In [1]: import numpy as np

In [2]: from numpy import linalg as LA

In [3]: np.set_printoptions(precision=3, suppress=True, linewidth=100, sign=" ")

In [4]: J = np.load("arr.npy")

In [5]: J
Out[5]: 
array([[ 6,  5, -3, -3],
       [ 5, -4,  0,  2],
       [-3,  0, -6,  2],
       [-3,  2,  2,  6]])

In [6]: vals, evecs = LA.eigh(J)

In [7]: x0 = np.array([0, 1, 3, 2])

In [8]: LA.eigvalsh(J[1:, 1:])
Out[8]: array([-6.374, -4.315,  6.689])

In [9]: round(x0 @ J @ x0 / (x0 @ x0), 3), np.round(vals[0], 3), round(vals[-1], 3)
Out[9]: (np.float64(-0.143), np.float64(-7.5), np.float64(10.231))

In [10]: (np.sign(evecs[:, -1].round(6)) == np.sign(evecs[0, -1].round(6))).astype(int)
Out[10]: array([ 1,  1,  0,  0])

In [11]: vals, evecs = LA.eigh(J)

In [12]: np.abs(evecs[:, -1]).round(6).argmax()
Out[12]: np.int64(0)

In [13]: vals
Out[13]: array([-7.5  , -6.058,  5.326, 10.231])

In [14]: np.unique(vals.round(6) + 0, return_counts=True)[1]
Out[14]: array([ 1,  1,  1,  1])

In [15]: LA.eigvalsh(J @ J)
Out[15]: array([  28.37 ,   36.7  ,   56.247,  104.683])

In [16]: LA.svd(J, compute_uv=False)
Out[16]: array([ 10.231,   7.5  ,   6.058,   5.326])

In [17]: np.round(evecs.T @ evecs, 3) + 0
Out[17]: 
array([[ 1.,  0.,  0.,  0.],
       [ 0.,  1.,  0.,  0.],
       [ 0.,  0.,  1.,  0.],
       [ 0.,  0.,  0.,  1.]])

In [18]: vals.sum(), np.trace(J)
Out[18]: (np.float64(2.0), np.int64(2))

In [19]: rng = np.random.default_rng(4638)

In [20]: idx = rng.permutation(4)

In [21]: M2 = J[:, idx] * rng.choice([-1, 1], 4)

In [22]: M2
Out[22]: 
array([[-3, -3,  5, -6],
       [ 0,  2, -4, -5],
       [-6,  2,  0,  3],
       [ 2,  6,  2,  3]])

In [23]: left, _, Vt = LA.svd(J.T @ M2)

In [24]: np.round(left @ Vt, 3) + 0
Out[24]: 
array([[ 0.,  0.,  0., -1.],
       [ 0.,  0.,  1.,  0.],
       [ 1.,  0.,  0.,  0.],
       [ 0.,  1.,  0.,  0.]])

In [25]: np.round(LA.lstsq(J, M2)[0], 3) + 0
Out[25]: 
array([[ 0.,  0.,  0., -1.],
       [ 0.,  0.,  1.,  0.],
       [ 1.,  0.,  0.,  0.],
       [ 0.,  1.,  0.,  0.]])

In [26]: f = np.array([1, 2, 0, 1])

In [27]: M2 = J + np.outer(f, np.eye(4)[2])

In [28]: LA.matrix_rank(LA.inv(M2) - LA.inv(J), tol=1e-8)
Out[28]: np.int64(1)

In [29]: LA.matrix_rank(M2 - J)
Out[29]: np.int64(1)

In [30]: A = np.diag(np.array([-5, -6, -8])) + 4 * np.eye(3, k=1) + 4 * np.eye(3, k=-1)

In [31]: A
Out[31]: 
array([[-5.,  4.,  0.],
       [ 4., -6.,  4.],
       [ 0.,  4., -8.]])

In [32]: # symmetric, so the eigenvalues are real

In [33]: M2 = A / LA.norm(A, axis=1, keepdims=True)

In [34]: G = M2 @ M2.T

In [35]: (G - 2 * np.eye(3)).round(6).argmax(axis=1)
Out[35]: array([ 2,  2,  0])

In [36]: np.argwhere(np.triu(np.abs(G) > 0.95, 1))
Out[36]: array([], shape=(0, 2), dtype=int64)

In [37]: round(float(np.degrees(np.arccos(np.clip(G[0, 1], -1, 1)))), 3)
Out[37]: 146.44

In [38]: left, sig, Vt = LA.svd(A)

In [39]: np.argmax(sig[:-1] / (sig[1:] + 1e-6)) + 1
Out[39]: np.int64(2)

In [40]: sig
Out[40]: array([ 12.125,   6.467,   0.408])

In [41]: M2 = left[:, :2] @ np.diag(sig[:2]) @ Vt[:2]

In [42]: round(float(LA.norm(A - M2) / LA.norm(A)), 3)
Out[42]: 0.03

In [43]: np.round(LA.norm(A - M2, 2), 3), round(sig[2], 3)
Out[43]: (np.float64(0.408), np.float64(0.408))

In [44]: M2
Out[44]: 
array([[-4.848,  4.175,  0.092],
       [ 4.175, -5.8  ,  4.106],
       [ 0.092,  4.106, -7.944]])

In [45]: LA.matrix_rank(A, rtol=0.05)
Out[45]: np.int64(2)

In [46]: f = np.array([2, 3])

In [47]: np.array([np.convolve(row, f, "same") for row in A])
Out[47]: 
array([[-10.,  -7.,  12.],
       [  8.,   0., -10.],
       [  0.,   8.,  -4.]])

In [48]: np.correlate(A[1], A[2], "full")
Out[48]: array([-32.,  64., -56.,  16.,   0.])

In [49]: proj = np.triu(np.array([[6, -3, 7], [9, -8, -4], [4, 5, -8]]), 1) + np.eye(3)

In [50]: M2 = proj @ A @ LA.inv(proj)

In [51]: M2
Out[51]: 
array([[-17.,  -1.,  47.],
       [  4., -10., -32.],
       [  0.,   4.,   8.]])

In [52]: proj @ A - A @ proj
Out[52]: 
array([[-12.,  31., -17.],
       [  0.,  -4., -20.],
       [  0.,   0.,  16.]])

In [53]: np.poly(M2)
Out[53]: array([  1.,  19.,  86.,  32.])

In [54]: np.trace(M2), np.trace(A)
Out[54]: (np.float64(-19.0), np.float64(-19.0))

In [55]: feats = np.load("m.npy")

In [56]: feats
Out[56]: 
array([[ -5.49 ,  -0.248,  -7.738,  12.235],
       [  5.318,   1.553,   4.872,  -3.978],
       [ -7.735,  -0.622, -10.357,  15.602],
       [  4.441,   1.407,   3.847,  -2.661],
       [ -4.674,  -0.112,  -6.786,  11.011],
       [  2.053,   1.009,   1.062,   0.921],
       [  1.305,   0.884,   0.189,   2.042],
       [ 13.554,   2.926,  14.48 , -16.332],
       [ -7.484,  -0.581, -10.065,  15.226],
       [  0.043,   0.674,  -1.283,   3.935],
       [  8.324,   2.054,   8.378,  -8.486],
       [ -3.196,   0.134,  -5.062,   8.793],
       [  1.427,   0.905,   0.332,   1.859],
       [  0.882,   0.814,  -0.304,   2.677],
       [ -0.225,   0.629,  -1.596,   4.338],
       [  8.608,   2.101,   8.71 ,  -8.912],
       [ -3.453,   0.091,  -5.361,   9.179]])

In [57]: G = np.cov(feats, rowvar=False)

In [58]: np.corrcoef(feats[:, 2], feats[:, 1])[0, 1]
Out[58]: np.float64(1.0)

In [59]: np.round(LA.eigvalsh(G)[::-1], 3) + 0
Out[59]: array([ 163.177,    0.   ,    0.   ,    0.   ])

In [60]: np.corrcoef(feats.T)
Out[60]: 
array([[ 1.,  1.,  1., -1.],
       [ 1.,  1.,  1., -1.],
       [ 1.,  1.,  1., -1.],
       [-1., -1., -1.,  1.]])

In [61]: np.argsort(-feats.std(axis=0).round(6), kind="stable")
Out[61]: array([ 3,  2,  0,  1])

In [62]: np.median(feats, axis=0)
Out[62]: array([ 0.882,  0.814, -0.304,  2.677])

In [63]: feats.std(axis=0)
Out[63]: array([ 5.754,  0.959,  6.713,  8.631])

In [64]: round(float(LA.norm(feats, 2) / LA.norm(feats)), 3)
Out[64]: 0.981

In [65]: [round(float(x), 3) for x in LA.svd(feats, compute_uv=False)[:3]]
Out[65]: [51.607, 10.227, 0.0]

In [66]: LA.matrix_rank(feats, rtol=0.1)
Out[66]: np.int64(2)

In [67]: F = np.load("test7.npy")

In [68]: F
Out[68]: 
array([[-1.6  ,  0.6  ,  1.1  ,  0.6  ,  0.5  ,  0.7  , -0.4  , -1.1  , -1.5  ],
       [ 0.7  , -1.1  ,  0.   ,  0.   , -0.9  ,  0.1  ,  1.4  ,  1.1  , -0.1  ],
       [ 0.5  ,  2.3  ,  0.9  ,  0.2  ,  0.8  , -0.1  ,  1.3  , -1.6  , -0.7  ],
       [-0.5  ,  1.2  ,  0.1  , -1.3  , -0.6  , -2.   , -0.4  , -0.2  , -0.9  ],
       [-2.   ,  2.4  ,  1.1  ,  0.7  , -2.   , -0.3  , -0.9  ,  1.1  , -0.4  ],
       [-1.48 ,  0.592,  0.943,  0.605,  0.51 ,  0.615, -0.395, -1.039, -1.378],
       [ 1.2  ,  1.1  , -0.7  ,  0.3  ,  0.8  , -1.2  , -1.1  , -1.8  ,  0.   ],
       [ 0.7  ,  0.4  ,  0.5  , -0.9  ,  2.1  , -0.3  ,  0.1  , -0.2  ,  1.   ]])

In [69]: M2 = F / LA.norm(F, axis=1, keepdims=True)

In [70]: G = M2 @ M2.T

In [71]: LA.norm(M2, axis=1)
Out[71]: array([ 1.,  1.,  1.,  1.,  1.,  1.,  1.,  1.])

In [72]: G[0]
Out[72]: array([ 1.   , -0.532,  0.422,  0.1  ,  0.384,  0.999,  0.014, -0.168])

In [73]: T = np.stack([F, 3 * F, F[::-1]])

In [74]: LA.matrix_rank(T.reshape(3, -1))
Out[74]: np.int64(2)

In [75]: f, v = F[3], F[2]

In [76]: round(f @ v, 3)
Out[76]: np.float64(2.49)

In [77]: p = (f @ v) / (f @ f) * f

In [78]: np.round(LA.norm(f + v) ** 2 + LA.norm(f - v) ** 2, 3)
Out[78]: np.float64(41.08)

In [79]: (v - p) @ f
Out[79]: np.float64(0.0)

In [80]: G = F.T @ F

In [81]: np.round(LA.eigvalsh(G)[::-1], 3) + 0
Out[81]: array([ 29.341,  21.218,  11.972,   6.486,   4.327,   3.813,   0.249,   0.003,   0.   ])

In [82]: LA.matrix_rank(G)
Out[82]: np.int64(8)

In [83]: K = np.load("a.npy")

In [84]: K
Out[84]: 
array([[ 4,  1,  4,  1],
       [ 7,  2,  7,  2],
       [ 4,  1,  4,  1],
       [ 7,  2,  7,  2]])

In [85]: # null space of dimension 2

In [86]: proj = np.triu(np.array([[2, 2, 0, 2], [1, 0, 1, 1], [2, 2, 1, 0], [0, 1, 2, 2]]), 1) + np.eye(4)

In [87]: M2 = proj @ K @ LA.inv(proj)

In [88]: round(LA.det(M2), 3)
Out[88]: np.float64(0.0)

In [89]: np.trace(M2), np.trace(K)
Out[89]: (np.float64(12.0), np.int64(12))

In [90]: X = np.array([[2.0, 0.0, -3.0, 2.0, -3.0, -3.0],
    ...:     [1.0, 5.0, 2.0, 3.0, 3.0, 3.0],
    ...:     [0.0, 0.0, 3.0, 0.0, 2.0, -3.0],
    ...:     [0.0, 0.0, -1.0, 1.0, 3.0, 2.0],
    ...:     [0.0, 0.0, 2.0, -1.0, 3.0, 1.0],
    ...:     [0.0, 0.0, -3.0, -3.0, 1.0, -1.0]])

In [91]: X
Out[91]: 
array([[ 2.,  0., -3.,  2., -3., -3.],
       [ 1.,  5.,  2.,  3.,  3.,  3.],
       [ 0.,  0.,  3.,  0.,  2., -3.],
       [ 0.,  0., -1.,  1.,  3.,  2.],
       [ 0.,  0.,  2., -1.,  3.,  1.],
       [ 0.,  0., -3., -3.,  1., -1.]])

In [92]: O, evecs = LA.qr(X[:, :5])[0], LA.qr(X[:, 5:])[0]

In [93]: sig = LA.svd(O.T @ evecs, compute_uv=False)

In [94]: sig
Out[94]: array([ 0.868])

In [95]: round(LA.norm(O @ O.T - evecs @ evecs.T, 2), 3)
Out[95]: np.float64(1.0)

In [96]: f = np.array([2, 2, 0, 2, 0, 2])

In [97]: M2 = X + np.outer(f, np.eye(6)[2])

In [98]: M2
Out[98]: 
array([[ 2.,  0., -1.,  2., -3., -3.],
       [ 1.,  5.,  4.,  3.,  3.,  3.],
       [ 0.,  0.,  3.,  0.,  2., -3.],
       [ 0.,  0.,  1.,  1.,  3.,  2.],
       [ 0.,  0.,  2., -1.,  3.,  1.],
       [ 0.,  0., -1., -3.,  1., -1.]])

In [99]: round(float(LA.det(M2) / LA.det(X)), 3), round(float(1 + LA.solve(X, f)[2]), 3)
Out[99]: (0.391, 0.391)

In [100]: LA.matrix_rank(M2 - X)
Out[100]: np.int64(1)

In [101]: LA.matrix_rank(LA.inv(M2) - LA.inv(X), tol=1e-8)
Out[101]: np.int64(1)

In [102]: np.trace(M2)
Out[102]: np.float64(13.0)

In [103]: np.sort(np.abs(LA.eigvals(M2)))
Out[103]: array([ 1.649,  2.   ,  2.929,  2.929,  5.   ,  5.087])

In [104]: round(float(np.abs(LA.eigvals(M2)).max()), 3)
Out[104]: 5.087

In [105]: (M2 + M2.T) / 2
Out[105]: 
array([[ 2. ,  0.5, -0.5,  1. , -1.5, -1.5],
       [ 0.5,  5. ,  2. ,  1.5,  1.5,  1.5],
       [-0.5,  2. ,  3. ,  0.5,  2. , -2. ],
       [ 1. ,  1.5,  0.5,  1. ,  1. , -0.5],
       [-1.5,  1.5,  2. ,  1. ,  3. ,  1. ],
       [-1.5,  1.5, -2. , -0.5,  1. , -1. ]])

In [106]: G = X.T @ X

In [107]: LA.matrix_rank(G)
Out[107]: np.int64(6)

In [108]: LA.svd(X, compute_uv=False) ** 2
Out[108]: array([ 83.395,  35.499,  25.291,  13.637,   5.585,   0.594])

In [109]: (X @ X.T).shape
Out[109]: (6, 6)

In [110]: np.trace(G), (X ** 2).sum()
Out[110]: (np.float64(164.0), np.float64(164.0))

In [111]: LA.eigvalsh(G)[::-1]
Out[111]: array([ 83.395,  35.499,  25.291,  13.637,   5.585,   0.594])

In [112]: np.allclose(G, G.T)
Out[112]: True

In [113]: M2 = np.array([[-1, -1], [2, 2], [-2, -2], [2, 2], [-1, 0], [1, -1]])

In [114]: M2.T @ X.T
Out[114]: 
array([[  8.,  11., -11.,   3.,  -8.,  -2.],
       [ 11.,   8.,  -3.,   2.,  -7.,   1.]])

In [115]: LA.matrix_rank(X @ M2)
Out[115]: np.int64(2)

In [116]: np.einsum("ij->j", X)
Out[116]: array([ 3.,  5.,  0.,  2.,  9., -1.])

In [117]: X @ M2
Out[117]: 
array([[  8.,  11.],
       [ 11.,   8.],
       [-11.,  -3.],
       [  3.,   2.],
       [ -8.,  -7.],
       [ -2.,   1.]])

In [118]: np.einsum("ij,ij->i", X, X)
Out[118]: array([ 35.,  57.,  22.,  15.,  15.,  20.])

In [119]: np.einsum("ik,kj->ij", X, M2)
Out[119]: 
array([[  8.,  11.],
       [ 11.,   8.],
       [-11.,  -3.],
       [  3.,   2.],
       [ -8.,  -7.],
       [ -2.,   1.]])

In [120]: np.einsum("ik,kj->ji", X, M2)
Out[120]: 
array([[  8.,  11., -11.,   3.,  -8.,  -2.],
       [ 11.,   8.,  -3.,   2.,  -7.,   1.]])
